In [1]: import numpy as np

In [2]: np.set_printoptions(precision=1, suppress=True, linewidth=200)

In [3]: rnd = lambda a: np.round(a, 1) + 0

In [4]: J = np.load("dump.npy")

In [5]: J
Out[5]: 
array([[ -2,  -3,  -8,  -4,  -6, -16],
       [  1,  -3,   5,   2,  -6,  10],
       [ -6,  -1,  -8, -12,  -2, -16],
       [  0,   0,   0,  -6,  -9, -24],
       [  0,   0,   0,   3,  -9,  15],
       [  0,   0,   0, -18,  -3, -24]])

In [6]: vec = np.array([-3, 5, 0, 5, -4, 3])

In [7]: J @ np.ones(6)
Out[7]: array([-39.,   9., -45., -39.,   9., -45.])

In [8]: other = np.linalg.inv(J)

In [9]: rnd(J @ other)
Out[9]: 
array([[1., 0., 0., 0., 0., 0.],
       [0., 1., 0., 0., 0., 0.],
       [0., 0., 1., 0., 0., 0.],
       [0., 0., 0., 1., 0., 0.],
       [0., 0., 0., 0., 1., 0.],
       [0., 0., 0., 0., 0., 1.]])

In [10]: np.allclose(other, J.T)
Out[10]: False

In [11]: X = np.array([[14.3, -9.6, -5.6],
    ...:     [-1.0, 3.3, -16.8],
    ...:     [-0.7, 1.4, 12.9],
    ...:     [4.3, -1.8, -1.8],
    ...:     [-9.2, 7.9, 18.2],
    ...:     [-12.7, 11.1, 9.9],
    ...:     [-5.9, 6.6, -5.9],
    ...:     [1.0, 0.9, -2.0],
    ...:     [2.4, -0.8, 7.1],
    ...:     [-13.0, 12.4, -8.5],
    ...:     [2.4, -0.3, -2.5],
    ...:     [-3.1, 3.5, 9.3],
    ...:     [9.6, -5.8, -6.4],
    ...:     [-18.8, 16.2, 6.2],
    ...:     [-13.5, 12.3, -0.9],
    ...:     [7.7, -4.4, -3.9],
    ...:     [2.8, 0.1, -13.0],
    ...:     [-5.6, 6.3, -4.9],
    ...:     [-7.7, 6.9, 13.0],
    ...:     [-0.6, 1.8, 4.3]])

In [12]: X
Out[12]: 
array([[ 14.3,  -9.6,  -5.6],
       [ -1. ,   3.3, -16.8],
       [ -0.7,   1.4,  12.9],
       [  4.3,  -1.8,  -1.8],
       [ -9.2,   7.9,  18.2],
       [-12.7,  11.1,   9.9],
       [ -5.9,   6.6,  -5.9],
       [  1. ,   0.9,  -2. ],
       [  2.4,  -0.8,   7.1],
       [-13. ,  12.4,  -8.5],
       [  2.4,  -0.3,  -2.5],
       [ -3.1,   3.5,   9.3],
       [  9.6,  -5.8,  -6.4],
       [-18.8,  16.2,   6.2],
       [-13.5,  12.3,  -0.9],
       [  7.7,  -4.4,  -3.9],
       [  2.8,   0.1, -13. ],
       [ -5.6,   6.3,  -4.9],
       [ -7.7,   6.9,  13. ],
       [ -0.6,   1.8,   4.3]])

In [13]: other = np.c_[X[:, :1] @ np.array([[3]]), np.array([7, 2, -1, -1, -1, -8, -1, 2, -9, -7, -2, -4, -2, -8, -1, -5, 1, -4, 1, 3])]

In [14]: rnd(other)
Out[14]: 
array([[ 42.9,   7. ],
       [ -3. ,   2. ],
       [ -2.1,  -1. ],
       [ 12.9,  -1. ],
       [-27.6,  -1. ],
       [-38.1,  -8. ],
       [-17.7,  -1. ],
       [  3. ,   2. ],
       [  7.2,  -9. ],
       [-39. ,  -7. ],
       [  7.2,  -2. ],
       [ -9.3,  -4. ],
       [ 28.8,  -2. ],
       [-56.4,  -8. ],
       [-40.5,  -1. ],
       [ 23.1,  -5. ],
       [  8.4,   1. ],
       [-16.8,  -4. ],
       [-23.1,   1. ],
       [ -1.8,   3. ]])

In [15]: rnd(np.linalg.norm(np.linalg.qr(X)[0].T @ other, axis=0) ** 2 / ((other ** 2).sum(axis=0) + 1e-12))
Out[15]: array([1. , 0.4])
